>>> import numpy as np
>>> from numpy import linalg as LA
>>> np.set_printoptions(precision=2, suppress=True, linewidth=200, legacy="1.25")
>>> arr = np.array([[-0.4, 0.1, 0.1],
...     [0.32, -0.9, 0.04],
...     [1.8, -1.1, -1.4],
...     [-2.4, -1.1, -2.2],
...     [-0.2, 1.5, -1.1],
...     [0.4, -0.9, 0.0]])
>>> P = arr @ LA.solve(arr.T @ arr, arr.T)
>>> np.trace(P)
3.0
>>> np.allclose(P @ P, P)
True
>>> np.round(LA.eigvalsh(P), 2) + 0
array([0., 0., 0., 1., 1., 1.])
>>> np.diag(P)
array([0.02, 0.15, 0.91, 0.99, 0.77, 0.15])
>>> P @ arr[:, 0]
array([-0.4 ,  0.32,  1.8 , -2.4 , -0.2 ,  0.4 ])
>>> other = np.array([[-1, 0], [0, 0], [-1, 1]])
>>> np.einsum("ij,ij->i", arr, arr)
array([ 0.18,  0.91,  6.41, 11.81,  3.5 ,  0.97])
>>> other.T @ arr.T
array([[ 0.3 , -0.36, -0.4 ,  4.6 ,  1.3 , -0.4 ],
       [ 0.1 ,  0.04, -1.4 , -2.2 , -1.1 ,  0.  ]])
>>> arr @ other
array([[ 0.3 ,  0.1 ],
       [-0.36,  0.04],
       [-0.4 , -1.4 ],
       [ 4.6 , -2.2 ],
       [ 1.3 , -1.1 ],
       [-0.4 ,  0.  ]])
>>> np.einsum("ik,kj->ij", arr, other)
array([[ 0.3 ,  0.1 ],
       [-0.36,  0.04],
       [-0.4 , -1.4 ],
       [ 4.6 , -2.2 ],
       [ 1.3 , -1.1 ],
       [-0.4 ,  0.  ]])
>>> np.vstack([arr, other.T]).shape
(8, 3)
>>> LA.matrix_rank(np.vstack([arr, other.T]))
3
>>> q, r_ = LA.qr(arr)
>>> np.round(q.T @ q, 2) + 0
array([[1., 0., 0.],
       [0., 1., 0.],
       [0., 0., 1.]])
>>> np.trace(q @ q.T)
3.0
>>> np.allclose(r_.T @ r_, arr.T @ arr)
True
>>> round(abs(r_[0, 0]), 2), round(LA.norm(arr[:, 0]), 2)
(3.08, 3.08)
>>> np.abs(np.diag(r_))
array([3.08, 2.51, 2.49])
>>> x0 = np.array([-1, -1, -1])
>>> (arr * x0).sum(axis=1)
array([ 0.2 ,  0.54,  0.7 ,  5.7 , -0.2 ,  0.5 ])
>>> other = arr / np.sqrt((arr ** 2).mean(axis=1, keepdims=True))
>>> arr - arr.mean(axis=1, keepdims=True)
array([[-0.33,  0.17,  0.17],
       [ 0.5 , -0.72,  0.22],
       [ 2.03, -0.87, -1.17],
       [-0.5 ,  0.8 , -0.3 ],
       [-0.27,  1.43, -1.17],
       [ 0.57, -0.73,  0.17]])
>>> LA.norm(other, axis=1)
array([1.73, 1.73, 1.73, 1.73, 1.73, 1.73])
>>> other[2]
array([ 1.23, -0.75, -0.96])
>>> K = np.loadtxt("arr.csv", delimiter=",")
>>> K
array([[ -0.34,  13.84,  14.89,   5.43,  12.26],
       [ -5.11,  -7.83,  -8.62,  -5.71,  -7.7 ],
       [  2.26,  -5.24,   0.24,  -3.37,  -2.04],
       [  1.3 ,   7.31,  10.54,   2.53,   7.73],
       [ -3.5 ,   4.68,   3.94,   0.55,   3.28],
       [-15.83, -11.51, -21.41,  -9.07, -15.85],
       [ -0.8 ,  -1.17,   1.13,  -1.87,  -0.19],
       [  0.64,  -2.94,   0.85,  -2.5 ,  -0.94],
       [ -1.56,   8.86,   9.38,   2.85,   7.61],
       [-15.31,  -2.96, -13.35,  -4.88,  -8.63],
       [  1.4 ,  15.09,  17.55,   6.29,  14.12],
       [ -0.18, -16.44, -11.89,  -9.13, -12.34],
       [  2.76,   5.25,  10.  ,   1.75,   6.75],
       [  5.39,  -8.59,   0.05,  -4.52,  -3.25],
       [  8.06,  -5.27,   5.37,  -2.53,   0.73],
       [ -9.08,  -1.38,  -6.41,  -3.2 ,  -4.35],
       [-12.14,  -3.26, -10.8 ,  -4.55,  -7.35],
       [ -4.6 ,   2.92,   1.39,  -0.46,   1.31],
       [  0.06,  -8.13,  -4.29,  -5.09,  -5.45],
       [-11.6 ,  -7.14, -13.77,  -6.34, -10.25],
       [ -3.13,   1.8 ,   1.7 ,  -0.78,   1.1 ],
       [-11.11, -10.85, -16.62,  -8.05, -13.04],
       [ -1.23,   0.73,   2.44,  -1.02,   1.15],
       [  0.76,  12.49,  14.67,   4.94,  11.69],
       [ -4.75,  -1.26,  -2.45,  -2.5 ,  -2.17],
       [ -7.6 ,  -3.04,  -6.57,  -3.78,  -4.99],
       [  3.7 ,  14.52,  19.08,   6.35,  14.76],
       [ -1.59,  -0.58,   0.96,  -1.7 ,  -0.09],
       [ -4.48,  10.58,   8.31,   3.24,   7.61],
       [ -8.53,   2.48,  -2.49,  -1.25,  -0.94],
       [ -9.32, -11.31, -15.45,  -8.01, -12.55],
       [ -6.24, -11.77, -13.12,  -7.78, -11.45],
       [  6.42,  -2.73,   6.17,  -1.55,   2.02],
       [  9.24,   5.94,  16.39,   3.05,  10.44],
       [  0.66,   0.11,   3.58,  -1.03,   1.56]])
>>> left, sigma, Vt = LA.svd(K, full_matrices=False)
>>> sigma.round(2) + 0
array([96.58, 35.11, 14.01,  0.  ,  0.  ])
>>> np.round(sigma / sigma[0], 2) + 0
array([1.  , 0.36, 0.15, 0.  , 0.  ])
>>> np.allclose(left * sigma @ Vt, K)
True
>>> np.round(left.T @ K @ Vt.T, 2) + 0
array([[96.58,  0.  ,  0.  ,  0.  ,  0.  ],
       [ 0.  , 35.11,  0.  ,  0.  ,  0.  ],
       [ 0.  ,  0.  , 14.01,  0.  ,  0.  ],
       [ 0.  ,  0.  ,  0.  ,  0.  ,  0.  ],
       [ 0.  ,  0.  ,  0.  ,  0.  ,  0.  ]])
>>> np.cumsum(sigma ** 2) / np.sum(sigma ** 2)
array([0.87, 0.98, 1.  , 1.  , 1.  ])
>>> (sigma > 1e-8).sum()
3
>>> round(float(np.sqrt((sigma ** 2).sum())), 2), np.round(LA.norm(K), 2)
(103.71, 103.71)
>>> np.round(left.T @ left, 2) + 0
array([[1., 0., 0., 0., 0.],
       [0., 1., 0., 0., 0.],
       [0., 0., 1., 0., 0.],
       [0., 0., 0., 1., 0.],
       [0., 0., 0., 0., 1.]])
>>> left.shape, sigma.shape, Vt.shape
((35, 5), (5,), (5, 5))
>>> rng = np.random.default_rng(77)
>>> other = K + rng.integers(-2, 3, (35, 3)) @ rng.integers(-2, 3, (3, 5))
>>> other
array([[ -0.34,  11.84,   6.89,   6.43,  13.26],
       [ -9.11,  -9.83,  -8.62,  -8.71,  -8.7 ],
       [  8.26,  -0.24,   2.24,  -1.37,  -0.04],
       [  1.3 ,   6.31,  12.54,   4.53,   6.73],
       [-11.5 ,  -0.32,   1.94,  -4.45,   1.28],
       [-21.83, -16.51, -27.41, -12.07, -16.85],
       [ -0.8 ,  -2.17,  -4.87,  -1.87,   0.81],
       [  0.64,  -1.94,  -1.15,  -4.5 ,   0.06],
       [  4.44,  13.86,  15.38,   5.85,   8.61],
       [-13.31,  -2.96, -21.35,  -3.88,  -6.63],
       [ -4.6 ,  12.09,  15.55,   1.29,  13.12],
       [ -0.18, -15.44,  -1.89,  -8.13, -14.34],
       [ -5.24,  -0.75,   6.  ,  -2.25,   4.75],
       [  3.39, -11.59,  -1.95,  -3.52,  -4.25],
       [  8.06,  -6.27,   7.37,  -0.53,  -0.27],
       [-15.08,  -5.38,  -6.41,  -6.2 ,  -6.35],
       [ -8.14,  -1.26,  -6.8 ,  -0.55,  -7.35],
       [ -6.6 ,   2.92,   9.39,  -1.46,  -0.69],
       [  2.06,  -5.13,   1.71,  -5.09,  -5.45],
       [-15.6 , -11.14, -21.77,  -8.34, -10.25],
       [ -1.13,   3.8 ,   9.7 ,   1.22,   0.1 ],
       [ -9.11, -11.85, -26.62,  -6.05, -11.04],
       [ -3.23,  -1.27,   6.44,  -0.02,  -0.85],
       [ -5.24,  11.49,  16.67,  -2.06,  10.69],
       [ -8.75,  -3.26,  -6.45,  -6.5 ,  -2.17],
       [ -9.6 ,  -4.04, -12.57,  -6.78,  -3.99],
       [  3.7 ,  15.52,  13.08,   3.35,  16.76],
       [ -1.59,  -1.58,  -5.04,  -1.7 ,   0.91],
       [  1.52,  11.58,   6.31,  10.24,   8.61],
       [-16.53,  -1.52,  -2.49,  -7.25,  -2.94],
       [-15.32, -13.31, -11.45, -13.01, -14.55],
       [ -4.24, -12.77, -15.12,  -3.78, -11.45],
       [  8.42,  -2.73,  10.17,   2.45,   1.02],
       [ 15.24,   8.94,  14.39,   7.05,  12.44],
       [ -5.34,  -0.89,   9.58,  -7.03,  -0.44]])
>>> np.round(LA.svd(other - K, compute_uv=False), 2) + 0
array([36.35, 30.18, 11.58,  0.  ,  0.  ])
>>> np.argsort(-LA.norm(K, axis=0).round(6), kind="stable")[:3]
array([2, 4, 1])
>>> round(float(LA.norm(K, 2) / LA.norm(K)), 2)
0.93
>>> [round(float(x), 2) for x in LA.svd(K, compute_uv=False)[:3]]
[96.58, 35.11, 14.01]
>>> J = np.load("run8.npy")
>>> J
array([[ 3,  2,  3],
       [15, 10, 15],
       [12,  8, 12],
       [-9, -6, -9],
       [ 0,  0,  0]])
>>> other = J[0, 0] * J[1:] - np.outer(J[1:, 0], J[0])
>>> other
array([[0, 0, 0],
       [0, 0, 0],
       [0, 0, 0],
       [0, 0, 0]])
>>> np.flatnonzero(~other.round(6).any(axis=1))
array([0, 1, 2, 3])
>>> J[:, 0] / J[0, 0]
array([ 1.,  5.,  4., -3.,  0.])
>>> LA.matrix_rank(other), LA.matrix_rank(J)
(0, 1)
>>> round(LA.norm(J, 2) / LA.norm(J), 2)
1.0
>>> LA.matrix_rank(J, rtol=0.1)
1
>>> np.argsort(-LA.norm(J, axis=0).round(6), kind="stable")[:3]
array([0, 2, 1])
>>> [round(float(x), 2) for x in LA.svd(J, compute_uv=False)[:3]]
[33.5, 0.0, 0.0]
>>> rank = LA.matrix_rank(J)
>>> rank
1
>>> null = LA.svd(J)[2][rank:].T
>>> np.round(J @ null, 2) + 0
array([[0., 0.],
       [0., 0.],
       [0., 0.],
       [0., 0.],
       [0., 0.]])
>>> LA.matrix_rank(J.T @ J), LA.matrix_rank(J @ J.T)
(1, 1)
>>> [int(LA.matrix_rank(J[:i])) for i in range(1, len(J) + 1)]
[1, 1, 1, 1, 1]
>>> np.allclose(J @ null, 0)
True
>>> null @ null.T
array([[ 0.59, -0.27, -0.41],
       [-0.27,  0.82, -0.27],
       [-0.41, -0.27,  0.59]])
>>> [int(LA.matrix_rank(J[:, :j + 1])) for j in range(3)]
[1, 1, 1]
>>> left, sigma, Vt = LA.svd(J)
>>> sigma.round(2) + 0
array([33.5,  0. ,  0. ])
>>> np.argmax(sigma[:-1] / (sigma[1:] + 1e-6)) + 1
1
>>> other = left[:, :1] @ np.diag(sigma[:1]) @ Vt[:1]
>>> LA.matrix_rank(other)
1
>>> sigma = 10 * 0.5 ** np.arange(8)
>>> mat = rng.normal(size=(28, 8)) * rng.permutation(sigma)
>>> mat.round(2) + 0
array([[ -0.24,  -0.02,  -0.05,   4.58,  -0.04,   6.23,   4.07,  -0.01],
       [  0.13,   0.22,  -0.08,  -0.31,  -0.03,  -1.93,   2.79,  -0.02],
       [  0.3 ,   0.86,  -0.14,  -0.37,   0.1 ,  -0.35,   2.1 ,  -0.06],
       [  0.04,   0.81,   2.24,  -1.37,  -0.07,  -2.04,  -3.03,   0.11],
       [ -0.67,   0.81,  -2.87,   1.3 ,  -0.1 ,  -1.03,   8.65,   0.01],
       [  0.37,   1.57,  -1.3 ,  -1.22,  -0.09,  -7.52,  -2.73,  -0.25],
       [ -0.83,  -0.41,   4.02,   0.33,  -0.1 ,  -4.42,   8.02,   0.03],
       [ -0.13,   0.7 ,   0.74,  -0.49,   0.  ,   1.53,  12.72,  -0.17],
       [ -0.04,  -0.19,  -5.03,  -0.85,  -0.13,   0.51,  -2.05,   0.04],
       [  0.08,  -1.01,  -0.07,   0.54,   0.07,   0.03,  -6.13,   0.03],
       [  0.41,   0.14,  -4.26,   0.6 ,   0.  ,   0.  ,  -4.31,   0.  ],
       [  0.03,  -0.9 ,   1.96,  -0.38,  -0.01,  -2.03,  14.05,   0.16],
       [  0.45,  -0.2 ,  -3.48,  -0.38,   0.09,   6.21,  -8.73,   0.2 ],
       [ -0.45,  -0.07,   0.22,   1.83,  -0.15,  -7.49, -23.26,  -0.16],
       [ -0.65,   0.22,  -3.04,  -0.93,   0.16,   2.14,  -6.04,   0.08],
       [  0.18,   0.72,  -1.97,   0.27,   0.  ,  -0.71,  -4.76,   0.12],
       [  0.22,  -1.01,  -1.9 ,  -0.18,   0.06,   1.  ,   8.35,  -0.04],
       [ -0.17,   0.1 ,   3.28,  -0.86,  -0.03,  -3.75,  -1.38,   0.15],
       [ -0.01,  -0.13,  -1.04,  -1.54,  -0.02, -14.39,   2.09,  -0.1 ],
       [  0.15,   0.  ,  -0.19,  -1.08,   0.07,   4.3 , -13.15,   0.01],
       [  0.47,   0.1 ,  -2.42,  -2.38,   0.11,  -6.79, -20.27,   0.16],
       [  0.17,   0.01,   0.87,  -0.17,   0.04,   0.17,   1.68,   0.  ],
       [  0.16,  -0.45,   0.35,  -2.22,  -0.04,   5.86,  -1.48,  -0.09],
       [ -0.12,   0.42,  -2.05,   2.1 ,   0.  ,   1.84,  21.4 ,   0.31],
       [ -0.17,  -0.43,  -0.85,   0.2 ,   0.09,  -3.96,   0.07,  -0.2 ],
       [  0.44,   0.76,  -5.81,   0.23,  -0.02,   0.73,   2.33,  -0.01],
       [  0.14,  -0.15,   3.23,   1.27,  -0.19,   4.96,   0.77,  -0.19],
       [ -0.13,   0.22,   2.8 ,   1.52,  -0.03,  -1.02,  11.36,   0.01]])
>>> cen = (mat - mat.mean(axis=0)) / mat.std(axis=0)
>>> np.argwhere(np.abs(cen) > 2)
array([[ 0,  3],
       [ 4,  0],
       [ 5,  1],
       [ 6,  0],
       [13,  6],
       [14,  4],
       [18,  5],
       [20,  6],
       [23,  6],
       [23,  7],
       [25,  2],
       [26,  4]])
>>> cen.std(axis=0)
array([1., 1., 1., 1., 1., 1., 1., 1.])
>>> beta = LA.lstsq(np.delete(cen, 1, axis=1), cen[:, 1])[0]
>>> np.abs(beta).argmax()
1
>>> beta
array([ 0.1 , -0.26, -0.04, -0.21, -0.13,  0.1 , -0.08])
